$ python -q
>>> import numpy as np
>>> np.set_printoptions(precision=2, suppress=True, linewidth=160, sign=" ")
>>> rnd = lambda a: np.round(a, 2) + 0
>>> q, _ = np.linalg.qr(np.array([[0.3, 0.2, -1.2, -1.2],
...     [-0.2, -1.0, 1.6, 0.7],
...     [0.1, -1.0, -1.5, -1.2],
...     [0.2, 1.8, -1.0, 0.3]]))
>>> ev = np.array([-1, 2, 1, 0])
>>> X = q @ np.diag(ev) @ q.T
>>> rnd(X)
array([[ 0.11,  0.79, -0.08, -0.84],
       [ 0.79,  0.13,  0.1 , -0.11],
       [-0.08,  0.1 ,  1.18, -0.88],
       [-0.84, -0.11, -0.88,  0.58]])
>>> rnd(np.linalg.det(X.T))
np.float64(0.0)
>>> rnd(np.linalg.eigvals(X).sum().real)
np.float64(2.0)
>>> rnd(np.linalg.eigvals(X))
array([-1.,  2.,  1.,  0.])
>>> rnd(np.einsum("ii->", X))
np.float64(2.0)
>>> rnd(np.einsum("ij,ji->", X, X))
np.float64(6.0)
>>> left, sv, Vt = np.linalg.svd(X)
>>> vecs = Vt[:(sv > 1e-8).sum()]
>>> rng = np.random.default_rng(2198)
>>> vec = X[2] + 3 * X[1] + rng.integers(2) * np.eye(4)[3]
>>> rnd(vec)
array([ 2.3 ,  0.49,  1.47, -1.21])
>>> rnd(np.linalg.norm(vec - vecs.T @ vecs @ vec))
np.float64(0.0)
>>> rnd(vecs.T @ vecs)
array([[ 0.99,  0.05,  0.03,  0.05],
       [ 0.05,  0.53, -0.27, -0.42],
       [ 0.03, -0.27,  0.85, -0.24],
       [ 0.05, -0.42, -0.24,  0.63]])
>>> def softmax(z):
...     e = np.exp(z - z.max(axis=-1, keepdims=True))
...     return e / e.sum(axis=-1, keepdims=True)
... 
>>> rnd(softmax(X[0]))
array([ 0.24,  0.47,  0.2 ,  0.09])
>>> rnd(softmax(X).sum(axis=1))
array([ 1.,  1.,  1.,  1.])
>>> att = X @ X.T / np.sqrt(4)
>>> rnd(softmax(att + np.triu(np.full(att.shape, -np.inf), 1)))
array([[ 1.  ,  0.  ,  0.  ,  0.  ],
       [ 0.45,  0.55,  0.  ,  0.  ],
       [ 0.26,  0.2 ,  0.54,  0.  ],
       [ 0.17,  0.15,  0.11,  0.57]])
>>> softmax(att).round(6).argmax(axis=1)
array([ 0,  1,  2,  3])
>>> W0 = np.loadtxt("sample3.csv", delimiter=",")
>>> W0
array([[-15.,  -3.,   3.],
       [ 15.,   3.,   1.],
       [ -5.,  -1.,  -2.]])
>>> # looks like rank 2
>>> u = np.array([1, 3, 0])
>>> np.convolve(W0[0], u)
array([-15., -48.,  -6.,   9.,   0.])
>>> np.array([np.convolve(row, u, "same") for row in W0])
array([[-48.,  -6.,   9.],
       [ 48.,  10.,   3.],
       [-16.,  -5.,  -6.]])
>>> left, sv, Vt = np.linalg.svd(W0)
>>> vecs = Vt[:(sv > 1e-8).sum()]
>>> vec = W0[2] + -1 * W0[1] + rng.integers(2) * np.eye(3)[0]
>>> vec
array([-19.,  -4.,  -3.])
>>> np.linalg.matrix_rank(np.vstack([W0, vec]))
np.int64(3)
>>> rnd(np.diag(vecs.T @ vecs))
array([ 0.96,  0.04,  1.  ])
>>> np.allclose(vecs.T @ vecs @ vec, vec)
False
>>> rnd(vecs.T @ vecs)
array([[ 0.96,  0.19,  0.  ],
       [ 0.19,  0.04,  0.  ],
       [ 0.  ,  0.  ,  1.  ]])
>>> rnd(W0 @ np.linalg.pinv(W0) @ W0)
array([[-15.,  -3.,   3.],
       [ 15.,   3.,   1.],
       [ -5.,  -1.,  -2.]])
>>> np.allclose(W0[:-1].T @ np.linalg.lstsq(W0[:-1].T, W0[-1])[0], W0[-1])
True
>>> np.linalg.lstsq(W0[:-1].T, W0[-1])[2]
np.int32(2)
>>> np.abs(np.diag(np.linalg.qr(W0)[1])) > 1e-9
array([ True, False,  True])
>>> Y = W0 / np.sqrt((W0 ** 2).mean(axis=1, keepdims=True))
>>> rnd(W0 - W0.mean(axis=1, keepdims=True))
array([[-10.  ,   2.  ,   8.  ],
       [  8.67,  -3.33,  -5.33],
       [ -2.33,   1.67,   0.67]])
>>> r = np.linalg.matrix_rank(W0)
>>> r
np.int64(2)
>>> ns = np.linalg.svd(W0)[2][r:].T
>>> rnd(ns @ ns.T)
array([[ 0.04, -0.19,  0.  ],
       [-0.19,  0.96,  0.  ],
       [ 0.  ,  0.  ,  0.  ]])
>>> [int(np.linalg.matrix_rank(W0[:, :j + 1])) for j in range(3)]
[1, 1, 2]
>>> [int(np.linalg.matrix_rank(np.delete(W0, i, axis=0))) for i in range(3)]
[2, 2, 2]
>>> [int(np.linalg.matrix_rank(W0[:i])) for i in range(1, len(W0) + 1)]
[1, 2, 2]
>>> np.linalg.matrix_rank(W0.T @ W0), np.linalg.matrix_rank(W0 @ W0.T)
(np.int64(2), np.int64(2))
>>> np.allclose(W0 @ ns, 0)
True
>>> E = np.loadtxt("data.csv", delimiter=",")
>>> E
array([[ 2.09,  2.  , -2.02],
       [ 0.5 ,  2.  , -3.54],
       [ 3.36,  2.  , -1.93],
       [-3.52,  2.  , -5.35],
       [ 2.61,  2.  , -0.93],
       [ 1.63,  2.  , -1.01],
       [ 3.2 ,  2.  , -0.02],
       [ 0.79,  2.  , -1.5 ],
       [-2.48,  2.  , -4.64],
       [ 0.1 ,  2.  , -2.48],
       [ 1.71,  2.  , -2.09],
       [ 0.3 ,  2.  , -2.87],
       [-2.38,  2.  , -5.89],
       [-0.32,  2.  , -1.59]])
>>> Y = np.c_[E[:, :2] @ np.array([[1, 3], [3, 3]]), np.array([3, 2, 1, 1, 3, 3, 1, 1, 1, 3, 1, 1, 3, 2])]
>>> rnd(Y)
array([[ 8.09, 12.27,  3.  ],
       [ 6.5 ,  7.5 ,  2.  ],
       [ 9.36, 16.08,  1.  ],
       [ 2.48, -4.56,  1.  ],
       [ 8.61, 13.83,  3.  ],
       [ 7.63, 10.89,  3.  ],
       [ 9.2 , 15.6 ,  1.  ],
       [ 6.79,  8.37,  1.  ],
       [ 3.52, -1.44,  1.  ],
       [ 6.1 ,  6.3 ,  3.  ],
       [ 7.71, 11.13,  1.  ],
       [ 6.3 ,  6.9 ,  1.  ],
       [ 3.62, -1.14,  3.  ],
       [ 5.68,  5.04,  2.  ]])
>>> np.linalg.matrix_rank(Y)
np.int64(3)
>>> rnd(np.linalg.norm(Y - E @ np.linalg.lstsq(E, Y)[0], axis=0))
array([ 0.  ,  0.  ,  3.41])
>>> idx = Y[:, 0] > np.median(Y[:, 0])
>>> u = Y[idx].mean(axis=0) - Y[~idx].mean(axis=0)
>>> idx.astype(int)
array([ 1,  0,  1,  0,  1,  1,  1,  1,  0,  0,  1,  0,  0,  0])
>>> (((Y - Y.mean(axis=0)) @ u > 0) == idx).mean()
np.float64(1.0)
>>> ((Y - Y.mean(axis=0)) @ u > 0).astype(int)
array([ 1,  0,  1,  0,  1,  1,  1,  1,  0,  0,  1,  0,  0,  0])
>>> rnd(u)
array([ 3.31,  9.94,  0.  ])
>>> hat = E @ np.linalg.solve(E.T @ E, E.T)
>>> np.allclose(hat @ hat, hat)
True
>>> rnd(np.trace(hat))
np.float64(3.0)
>>> rnd(np.diag(hat))
array([ 0.14,  0.17,  0.4 ,  0.35,  0.15,  0.16,  0.24,  0.16,  0.23,  0.09,  0.11,  0.07,  0.39,  0.35])
>>> rnd(np.linalg.eigvalsh(hat))
array([ 0.,  0.,  0.,  0.,  0.,  0.,  0.,  0.,  0.,  0.,  0.,  1.,  1.,  1.])
>>> np.linalg.matrix_rank(np.eye(14) - hat)
np.int64(11)
